$ ipython --no-banner

In [1]: import numpy as np

In [2]: from numpy import linalg as LA

In [3]: np.set_printoptions(suppress=True, linewidth=160)

In [4]: M = np.load("arr.npy")

In [5]: M
Out[5]: 
array([[ 12.,   3.,   5.],
       [-12.,  -2.,  -6.],
       [-10.,  -3.,  -3.]])

In [6]: round(np.log10(LA.cond(M)))
Out[6]: 2

In [7]: round(LA.norm(M, 2) / LA.norm(M), 3)
Out[7]: np.float64(0.997)

In [8]: np.argsort(-LA.norm(M, axis=0).round(6), kind="stable")[:3]
Out[8]: array([0, 2, 1])

In [9]: [round(float(x), 3) for x in LA.svd(M, compute_uv=False)[:3]]
Out[9]: [21.832, 1.819, 0.201]

In [10]: proj = np.triu(np.array([[5, 4, 5], [-2, 5, -3], [0, 1, 5]]), 1) + np.eye(3)

In [11]: M2 = proj @ M @ LA.inv(proj)

In [12]: LA.matrix_rank(M2)
Out[12]: np.int64(3)

In [13]: M2
Out[13]: 
array([[ -86.,  324., 1368.],
       [  18.,  -65., -282.],
       [ -10.,   37.,  158.]])

In [14]: np.round(np.poly(M2), 3)
Out[14]: array([ 1., -7., 14., -8.])

In [15]: U, sig, Vh = LA.svd(M2, full_matrices=False)

In [16]: np.round(np.abs(Vh[0]), 3)
Out[16]: array([0.061, 0.23 , 0.971])

In [17]: np.abs(U[:, 0]).round(6).argmax()
Out[17]: np.int64(0)

In [18]: np.round(U.T @ U, 3) + 0
Out[18]: 
array([[1., 0., 0.],
       [0., 1., 0.],
       [0., 0., 1.]])

In [19]: np.round(np.cumsum(sig ** 2) / np.sum(sig ** 2), 3)
Out[19]: array([1., 1., 1.])

In [20]: np.round(sig / sig[0], 3) + 0
Out[20]: array([1.   , 0.001, 0.   ])

In [21]: ev, V = LA.eig(M)

In [22]: round(float(np.prod(ev)), 3)
Out[22]: 8.0

In [23]: np.round(np.sort(LA.eigvals(LA.inv(M))), 3)
Out[23]: array([0.25, 0.5 , 1.  ])

In [24]: np.round(np.sort(LA.eigvals(M.T)), 3)
Out[24]: array([1., 2., 4.])

In [25]: u = np.array([5, 9, 3])

In [26]: M2 = M + np.outer(u, np.eye(3)[1])

In [27]: LA.matrix_rank(M2 - M)
Out[27]: np.int64(1)

In [28]: K = np.diag(np.array([0, 3, 9]))

In [29]: K
Out[29]: 
array([[0, 0, 0],
       [0, 3, 0],
       [0, 0, 9]])

In [30]: rng = np.random.default_rng(130292)

In [31]: labels = rng.permutation(3)

In [32]: labels
Out[32]: array([0, 2, 1])

In [33]: M2 = K[labels][:, labels]

In [34]: np.diag(M2)
Out[34]: array([0, 9, 3])

In [35]: np.trace(M2)
Out[35]: np.int64(12)

In [36]: np.round(np.sort(np.abs(LA.eigvals(M2))), 3)
Out[36]: array([0., 3., 9.])

In [37]: round(LA.det(M2), 3), round(LA.det(K[labels]), 3)
Out[37]: (np.float64(0.0), np.float64(0.0))

In [38]: np.allclose(M2, K)
Out[38]: False

In [39]: J = np.loadtxt("x.csv", delimiter=",")

In [40]: J
Out[40]: 
array([[19.66 , 39.518, 19.054],
       [20.379, 41.134, 20.885],
       [20.076, 39.754, 21.123],
       [20.457, 40.457, 20.909],
       [19.772, 39.313, 19.598],
       [21.43 , 40.729, 20.104],
       [20.683, 39.037, 21.125],
       [18.631, 40.705, 21.244],
       [21.187, 38.754, 20.551],
       [20.675, 39.89 , 18.664],
       [17.798, 40.451, 20.129],
       [21.473, 39.825, 19.074],
       [19.332, 39.834, 19.051],
       [18.365, 39.953, 18.868]])

In [41]: proj = J @ LA.solve(J.T @ J, J.T)

In [42]: np.allclose(proj @ proj, proj)
Out[42]: True

In [43]: np.round(LA.eigvalsh(proj), 3) + 0
Out[43]: array([0., 0., 0., 0., 0., 0., 0., 0., 0., 0., 0., 1., 1., 1.])
